$ ipython --no-banner

In [1]: import numpy as np

In [2]: np.set_printoptions(suppress=True, linewidth=160)

In [3]: E = np.loadtxt("out13.csv", delimiter=",")

In [4]: E.round(2)
Out[4]: 
array([[ 0.2 , -1.47, -0.25,  0.25, -1.12,  0.27, -0.58],
       [ 0.39,  1.19, -0.21, -0.08, -0.89, -0.26, -1.24],
       [ 0.64,  0.2 ,  0.93, -0.01, -1.07, -0.52,  1.13],
       [-0.54,  0.18,  0.43,  1.85,  0.01, -0.23, -0.15],
       [ 0.64,  0.44, -1.26,  0.61, -0.23,  0.88,  0.78],
       [-1.38,  0.39,  0.29, -0.36, -0.76,  1.05,  0.24],
       [ 0.89,  0.05,  1.09,  0.12,  0.41,  1.29, -0.42]])

In [5]: x = np.array([-3, -3, -1, -9, 0, 5, -2])

In [6]: target = E @ x

In [7]: beta, lr = np.zeros(7), 1 / np.linalg.norm(E, 2) ** 2

In [8]: for i in range(50):
   ...:     beta -= lr * E.T @ (E @ beta - target)
   ...:     if i % 10 == 0: print(i, round(np.linalg.norm(E @ beta - target), 2))
   ...: 
0 0.0
10 0.0
20 0.0
30 0.0
40 0.0

In [9]: np.round(np.linalg.cond(E), 2)
Out[9]: np.float64(1.0)

In [10]: beta.round(2) + 0
Out[10]: array([-3., -3., -1., -9.,  0.,  5., -2.])

In [11]: rng = np.random.default_rng(801)

In [12]: lab = rng.permutation(7)

In [13]: M2 = E[:, lab] * rng.choice([-1, 1], 7)

In [14]: M2.round(2)
Out[14]: 
array([[-1.47, -0.27,  0.25,  0.58,  0.25, -1.12,  0.2 ],
       [ 1.19,  0.26, -0.08,  1.24,  0.21, -0.89,  0.39],
       [ 0.2 ,  0.52, -0.01, -1.13, -0.93, -1.07,  0.64],
       [ 0.18,  0.23,  1.85,  0.15, -0.43,  0.01, -0.54],
       [ 0.44, -0.88,  0.61, -0.78,  1.26, -0.23,  0.64],
       [ 0.39, -1.05, -0.36, -0.24, -0.29, -0.76, -1.38],
       [ 0.05, -1.29,  0.12,  0.42, -1.09,  0.41,  0.89]])

In [15]: left, _, vt = np.linalg.svd(E.T @ M2)

In [16]: np.round(left @ vt, 2) + 0
Out[16]: 
array([[ 0.,  0.,  0.,  0.,  0.,  0.,  1.],
       [ 1.,  0.,  0.,  0.,  0.,  0.,  0.],
       [ 0.,  0.,  0.,  0., -1.,  0.,  0.],
       [ 0.,  0.,  1.,  0.,  0.,  0.,  0.],
       [ 0.,  0.,  0.,  0.,  0.,  1.,  0.],
       [ 0., -1.,  0.,  0.,  0.,  0.,  0.],
       [ 0.,  0.,  0., -1.,  0.,  0.,  0.]])

In [17]: lab
Out[17]: array([1, 5, 3, 6, 2, 4, 0])

In [18]: np.round(np.linalg.lstsq(E, M2)[0], 2) + 0
Out[18]: 
array([[ 0.,  0.,  0.,  0.,  0.,  0.,  1.],
       [ 1.,  0.,  0.,  0.,  0.,  0.,  0.],
       [ 0.,  0.,  0.,  0., -1.,  0.,  0.],
       [ 0.,  0.,  1.,  0.,  0.,  0.,  0.],
       [ 0.,  0.,  0.,  0.,  0.,  1.,  0.],
       [ 0., -1.,  0.,  0.,  0.,  0.,  0.],
       [ 0.,  0.,  0., -1.,  0.,  0.,  0.]])

In [19]: r0, g = E[6], E[1]

In [20]: round(float(r0 @ r0), 2)
Out[20]: 4.0

In [21]: p = (r0 @ g) / (r0 @ r0) * r0

In [22]: np.round(g - p, 2)
Out[22]: array([ 0.39,  1.19, -0.21, -0.08, -0.89, -0.26, -1.24])

In [23]: round(float((g - p) @ r0), 2)
Out[23]: -0.0

In [24]: m1 = np.load("x.npy")

In [25]: m1.round(2)
Out[25]: 
array([[-1.95,  1.16, -1.94,  0.32],
       [ 0.37,  0.3 , -0.07,  2.96],
       [-0.63, -0.15, -0.19, -2.92],
       [-0.89,  0.93, -1.22,  2.42],
       [-0.44,  0.73, -0.83,  2.75],
       [-0.26, -0.37,  0.18, -2.96],
       [ 1.6 , -1.15,  1.76, -1.41],
       [-1.88,  0.8 , -1.61, -1.49],
       [-1.84,  1.18, -1.9 ,  0.79],
       [-1.05,  0.99, -1.35,  2.26],
       [-1.98,  1.14, -1.94,  0.09],
       [ 1.41, -1.1 ,  1.62, -1.78],
       [-1.87,  1.17, -1.91,  0.67],
       [-1.27,  0.27, -0.86, -2.56],
       [-0.45,  0.73, -0.83,  2.75],
       [ 0.76,  0.07,  0.32,  2.88],
       [ 2.01, -1.11,  1.93,  0.11],
       [-1.35,  1.09, -1.58,  1.87],
       [ 1.53, -1.14,  1.71, -1.57],
       [ 1.13, -0.18,  0.71,  2.68],
       [ 2.01, -1.1 ,  1.92,  0.24]])

In [26]: T = np.stack([E, 2 * E, E[::-1]])

In [27]: np.linalg.matrix_rank(T)
Out[27]: array([7, 7, 7])

In [28]: T.shape
Out[28]: (3, 7, 7)

In [29]: M2 = np.array([[2, 1, -4], [0, 3, -6], [2, -2, 8], [-2, 6, -3]])

In [30]: np.round(np.einsum("ij->j", m1), 2)
Out[30]: array([-5.05,  4.26, -6.07,  8.1 ])

In [31]: np.linalg.matrix_rank(np.vstack([m1, M2.T]))
Out[31]: np.int64(4)

In [32]: np.round(np.einsum("ij,ij->i", m1, m1), 2)
Out[32]: array([9., 9., 9., 9., 9., 9., 9., 9., 9., 9., 9., 9., 9., 9., 9., 9., 9., 9., 9., 9., 9.])

In [33]: left, sig, vt = np.linalg.svd(m1)

In [34]: np.argmax(sig[:-1] / (sig[1:] + 1e-6)) + 1
Out[34]: np.int64(2)

In [35]: M2 = left[:, :2] @ np.diag(sig[:2]) @ vt[:2]

In [36]: np.linalg.matrix_rank(m1, rtol=0.05)
Out[36]: np.int64(2)

In [37]: np.round(np.linalg.norm(m1 - M2, 2), 2), np.round(sig[2], 2)
Out[37]: (np.float64(0.0), np.float64(0.0))

In [38]: np.linalg.matrix_rank(M2)
Out[38]: np.int64(2)

In [39]: Xs = m1 - m1.mean(axis=0)

In [40]: vecs = np.linalg.svd(Xs)[2][:2]

In [41]: M2 = Xs - Xs @ vecs.T @ vecs

In [42]: np.linalg.norm(M2, axis=1).round(6).argmax()
Out[42]: np.int64(0)

In [43]: np.round(M2.std(axis=0), 2) + 0
Out[43]: array([0., 0., 0., 0.])

In [44]: np.round(np.linalg.norm(M2) / np.linalg.norm(Xs), 2)
Out[44]: np.float64(0.0)

In [45]: np.round(np.cov(Xs @ vecs.T, rowvar=False), 2) + 0
Out[45]: 
array([[5.45, 0.  ],
       [0.  , 3.66]])

In [46]: np.round(np.diag(vecs.T @ vecs), 2)
Out[46]: array([0.45, 0.15, 0.42, 0.97])

In [47]: C = np.array([[-9, 5, 7, 6, 3],
    ...:     [-8, -2, 8, 0, 0],
    ...:     [-8, 9, -1, 6, -7],
    ...:     [-7, 8, -5, -9, -3],
    ...:     [3, -3, 8, 3, 7]])

In [48]: X = (rng.random((11, 5)) < 0.25) @ C

In [49]: X
Out[49]: 
array([[ -7,   8,  -5,  -9,  -3],
       [-22,   9,  22,  15,   3],
       [  0,   0,   0,   0,   0],
       [-16,  13,   2,  -3,   0],
       [-17,  14,   6,  12,  -4],
       [ -7,   8,  -5,  -9,  -3],
       [  0,   0,   0,   0,   0],
       [  3,  -3,   8,   3,   7],
       [-16,   7,   7,   6,  -7],
       [ -4,   5,   3,  -6,   4],
       [  3,  -3,   8,   3,   7]])

In [50]: Xs = (X - X.mean(axis=0)) / X.std(axis=0)

In [51]: np.argwhere(np.abs(Xs) > 2)
Out[51]: array([[1, 2]])

In [52]: beta = np.linalg.lstsq(np.delete(Xs, 1, axis=1), Xs[:, 1])[0]

In [53]: round(float(1 - np.var(Xs[:, 1] - np.delete(Xs, 1, axis=1) @ beta)), 2)
Out[53]: 0.98

In [54]: beta.round(2)
Out[54]: array([-1.48, -1.13,  0.36,  0.57])

In [55]: C = X[[5, 8]].astype(float)

In [56]: for _ in range(6):
    ...:     lab = np.linalg.norm(X[:, None] - C, axis=-1).argmin(axis=1)
    ...:     C = np.array([X[lab == j].mean(axis=0) for j in range(2)])
    ...: 

In [57]: lab
Out[57]: array([0, 1, 0, 1, 1, 0, 0, 0, 1, 0, 0])

In [58]: np.abs(C[1] - C[0]).argmax()
Out[58]: np.int64(0)

In [59]: np.bincount(lab)
Out[59]: array([7, 4])

In [60]: C.round(2)
Out[60]: 
array([[ -1.71,   2.14,   1.29,  -2.57,   1.71],
       [-17.75,  10.75,   9.25,   7.5 ,  -2.  ]])

In [61]: np.round(C[1] - C[0], 2)
Out[61]: array([-16.04,   8.61,   7.96,  10.07,  -3.71])

In [62]: M2 = np.array([[2, 2], [-2, 2]])

In [63]: C = np.array([[0, -3], [-2, 3]])

In [64]: W0 = np.kron(M2, C)

In [65]: W0
Out[65]: 
array([[ 0, -6,  0, -6],
       [-4,  6, -4,  6],
       [ 0,  6,  0, -6],
       [ 4, -6, -4,  6]])

In [66]: x = np.array([5, 0, -2, 5])

In [67]: target = W0 @ x

In [68]: target
Out[68]: array([-30,  18, -30,  58])

In [69]: np.round(np.linalg.solve(W0, 4 * target), 2)
Out[69]: array([20., -0., -8., 20.])

In [70]: np.round(np.linalg.solve(W0.T, W0[2]), 2)
Out[70]: array([-0., -0.,  1., -0.])

In [71]: T = np.stack([W0, 5 * W0, W0[::-1]])

In [72]: np.round(np.linalg.norm(T, axis=(1, 2)), 2)
Out[72]: array([18.76, 93.81, 18.76])

In [73]: np.linalg.matrix_rank(T.reshape(3, -1))
Out[73]: np.int64(2)

In [74]: np.einsum("bij,cij->bc", T, T)
Out[74]: 
array([[ 352, 1760,    0],
       [1760, 8800,    0],
       [   0,    0,  352]])

In [75]: T.shape
Out[75]: (3, 4, 4)

In [76]: O, _ = np.linalg.qr(np.array([[-0.6, 0.0, 0.7], [-1.4, 1.1, 0.6], [-1.1, -0.3, -0.2]]))

In [77]: vecs, _ = np.linalg.qr(np.array([[-0.6, -0.5, -0.9, -0.3, 0.6, -0.6, 0.0],
    ...:     [-1.0, 0.3, 0.3, -0.9, -0.1, 0.0, -0.2],
    ...:     [-0.2, 1.3, 0.4, -1.1, 1.6, 1.2, 0.0],
    ...:     [0.3, -0.4, -0.9, 0.6, 2.3, 0.5, -0.4],
    ...:     [0.4, -0.3, 0.6, -0.6, 0.2, -0.2, -0.1],
    ...:     [0.7, -2.7, 0.5, -0.1, -1.2, 0.7, -0.8],
    ...:     [-0.6, -2.1, -1.5, -1.7, 1.3, 0.7, -0.7]]))

In [78]: sig = 10 * 0.7 ** np.arange(3)

In [79]: A = O[:, :3] * sig @ vecs[:3]

In [80]: A.round(2)
Out[80]: 
array([[ 0.82,  0.88,  0.98, -2.85,  0.88,  0.25,  4.65],
       [ 5.68, -1.92, -0.79,  2.49,  2.54, -3.56,  3.89],
       [-1.2 , -1.62,  4.02,  1.45, -2.38, -3.05,  5.07]])

In [81]: T = np.stack([A, 3 * A, A[::-1]])

In [82]: np.linalg.matrix_rank(T.reshape(3, -1))
Out[82]: np.int64(2)

In [83]: np.linalg.matrix_rank(T)
Out[83]: array([3, 3, 3])

In [84]: M2 = A + rng.integers(-2, 3, (3, 1)) @ rng.integers(-2, 3, (1, 7))

In [85]: M2.round(2)
Out[85]: 
array([[-0.18, -1.12,  1.98, -2.85,  1.88,  0.25,  5.65],
       [ 6.68,  0.08, -1.79,  2.49,  1.54, -3.56,  2.89],
       [ 0.8 ,  2.38,  2.02,  1.45, -4.38, -3.05,  3.07]])

In [86]: np.abs(M2 - A).sum(axis=1)
Out[86]: array([ 6.,  6., 12.])

In [87]: np.linalg.matrix_rank(M2 - A, tol=1e-8)
Out[87]: np.int64(1)

In [88]: np.round(np.linalg.svd(M2 - A, compute_uv=False), 2) + 0
Out[88]: array([6.93, 0.  , 0.  ])

In [89]: np.round(M2 - A, 2)
Out[89]: 
array([[-1., -2.,  1.,  0.,  1.,  0.,  1.],
       [ 1.,  2., -1.,  0., -1.,  0., -1.],
       [ 2.,  4., -2.,  0., -2.,  0., -2.]])

In [90]: x = np.array([-8, 2, 1, 7, 0, 4, 6])

In [91]: np.sign((M2 @ x).round(6))
Out[91]: array([ 1., -1.,  1.])

In [92]: np.round((M2 * x).sum(axis=1), 2)
Out[92]: array([ 16.2 , -34.56,  16.7 ])

In [93]: (M2 @ x).argmax()
Out[93]: np.int64(2)

In [94]: np.round(np.einsum("ij,j->i", M2, x), 2)
Out[94]: array([ 16.2 , -34.56,  16.7 ])

In [95]: np.round(M2 @ x, 2)
Out[95]: array([ 16.2 , -34.56,  16.7 ])

In [96]: r0, g = A[0], A[2]

In [97]: round(r0 @ g, 2)
Out[97]: np.float64(18.14)

In [98]: np.round(r0 @ r0, 2)
Out[98]: np.float64(32.95)

In [99]: p = (r0 @ g) / (r0 @ r0) * r0

In [100]: np.linalg.matrix_rank(np.outer(r0, g))
Out[100]: np.int64(1)

In [101]: np.round(g - p, 2)
Out[101]: array([-1.64, -2.11,  3.48,  3.01, -2.87, -3.18,  2.51])

In [102]: round(float(np.linalg.norm(r0 + g) ** 2 + np.linalg.norm(r0 - g) ** 2), 2)
Out[102]: 191.9

In [103]: round(float((g - p) @ r0), 2)
Out[103]: -0.0

In [104]: left, sig, vt = np.linalg.svd(A, full_matrices=False)

In [105]: np.abs(left[:, 0]).round(6).argmax()
Out[105]: np.int64(1)

In [106]: feats = np.array([[-4.0, -1.0, 0.0, 0.0, 0.0, 0.0],
     ...:     [-1.0, -9.0, -1.0, 0.0, 0.0, 0.0],
     ...:     [0.0, -1.0, -9.0, -1.0, 0.0, 0.0],
     ...:     [0.0, 0.0, -1.0, -1.0, -1.0, 0.0],
     ...:     [0.0, 0.0, 0.0, -1.0, 8.0, -1.0],
     ...:     [0.0, 0.0, 0.0, 0.0, -1.0, 3.0]])

In [107]: lab = rng.permutation(6)

In [108]: lab
Out[108]: array([3, 1, 4, 5, 2, 0])

In [109]: M2 = feats[lab][:, lab]

In [110]: np.diag(M2)
Out[110]: array([-1., -9.,  8.,  3., -9., -4.])

In [111]: np.round(np.sort(np.abs(np.linalg.eigvals(M2))), 2)
Out[111]: array([ 0.99,  2.82,  3.8 ,  8.19,  8.3 , 10.14])

In [112]: round(float(np.linalg.det(M2)), 2), round(np.linalg.det(feats[lab]), 2)
Out[112]: (7281.0, np.float64(-7281.0))

In [113]: J = np.load("arr.npy")

In [114]: J
Out[114]: 
array([[-4, -4, -4, -2, -2, -2],
       [-4,  0,  0, -2,  0,  0],
       [-4, -2, -4, -2, -1, -2],
       [ 4,  4,  4,  2,  2,  2],
       [ 4,  0,  0,  2,  0,  0],
       [ 4,  2,  4,  2,  1,  2]])

In [115]: left, sig, vt = np.linalg.svd(J)

In [116]: sig.round(2) + 0
Out[116]: array([14.95,  4.85,  1.75,  0.  ,  0.  ,  0.  ])

In [117]: M2 = left[:, :3] @ np.diag(sig[:3]) @ vt[:3]

In [118]: np.linalg.matrix_rank(M2)
Out[118]: np.int64(3)

In [119]: round(np.abs(J - M2).max(), 2)
Out[119]: np.float64(0.0)

In [120]: round(np.linalg.norm(J - M2) / np.linalg.norm(J), 2)
Out[120]: np.float64(0.0)

In [121]: r0 = np.array([2, 2])

In [122]: np.convolve(J[4], r0)
Out[122]: array([8, 8, 0, 4, 4, 0, 0])

In [123]: np.array([np.convolve(row, r0, "same") for row in J])
Out[123]: 
array([[ -8, -16, -16, -12,  -8,  -8],
       [ -8,  -8,   0,  -4,  -4,   0],
       [ -8, -12, -12, -12,  -6,  -6],
       [  8,  16,  16,  12,   8,   8],
       [  8,   8,   0,   4,   4,   0],
       [  8,  12,  12,  12,   6,   6]])

In [124]: arr = np.load("layer7.npy")

In [125]: arr
Out[125]: 
array([[2, 0, 0, 0, 0, 0],
       [3, 3, 0, 0, 0, 0],
       [1, 1, 0, 0, 0, 0],
       [0, 0, 2, 0, 0, 0],
       [0, 0, 3, 3, 0, 0],
       [0, 0, 1, 1, 0, 0],
       [0, 0, 0, 0, 2, 0],
       [0, 0, 0, 0, 3, 3],
       [0, 0, 0, 0, 1, 1]])

In [126]: M2 = np.c_[arr[:, :5] @ np.array([[0, 1, 2, 0, 3],
     ...:     [0, 0, 3, 2, 3],
     ...:     [3, 0, 2, 1, 3],
     ...:     [1, 2, 1, 3, 0],
     ...:     [3, 2, 0, 0, 0]]), np.array([-1, -2, -2, -3, 3, 3, -2, -3, 1])]

In [127]: M2
Out[127]: 
array([[ 0,  2,  4,  0,  6, -1],
       [ 0,  3, 15,  6, 18, -2],
       [ 0,  1,  5,  2,  6, -2],
       [ 6,  0,  4,  2,  6, -3],
       [12,  6,  9, 12,  9,  3],
       [ 4,  2,  3,  4,  3,  3],
       [ 6,  4,  0,  0,  0, -2],
       [ 9,  6,  0,  0,  0, -3],
       [ 3,  2,  0,  0,  0,  1]])

In [128]: np.round(np.linalg.norm(np.linalg.qr(arr)[0].T @ M2, axis=0) ** 2 / ((M2 ** 2).sum(axis=0) + 1e-12), 2)
Out[128]: array([1.  , 1.  , 1.  , 1.  , 1.  , 0.82])

In [129]: np.linalg.matrix_rank(M2)
Out[129]: np.int64(6)

In [130]: np.round(np.linalg.lstsq(arr, M2[:, 0])[0], 2) + 0
Out[130]: array([0., 0., 3., 1., 3., 0.])

In [131]: def softmax(z):
     ...:     e = np.exp(z - z.max(axis=-1, keepdims=True))
     ...:     return e / e.sum(axis=-1, keepdims=True)
     ...: 

In [132]: np.round(softmax(A[0]), 2) + 0
Out[132]: array([0.02, 0.02, 0.02, 0.  , 0.02, 0.01, 0.9 ])

In [133]: np.round(softmax(A).sum(axis=1), 2)
Out[133]: array([1., 1., 1.])

In [134]: np.round(softmax(A[0] + 4), 2) + 0
Out[134]: array([0.02, 0.02, 0.02, 0.  , 0.02, 0.01, 0.9 ])

In [135]: np.round(softmax(10 * A[0]), 2) + 0
Out[135]: array([0., 0., 0., 0., 0., 0., 1.])

In [136]: S = A @ A.T / np.sqrt(7)

In [137]: np.round(softmax(S)[0] @ A, 2)
Out[137]: array([ 0.81,  0.87,  0.99, -2.82,  0.87,  0.23,  4.65])
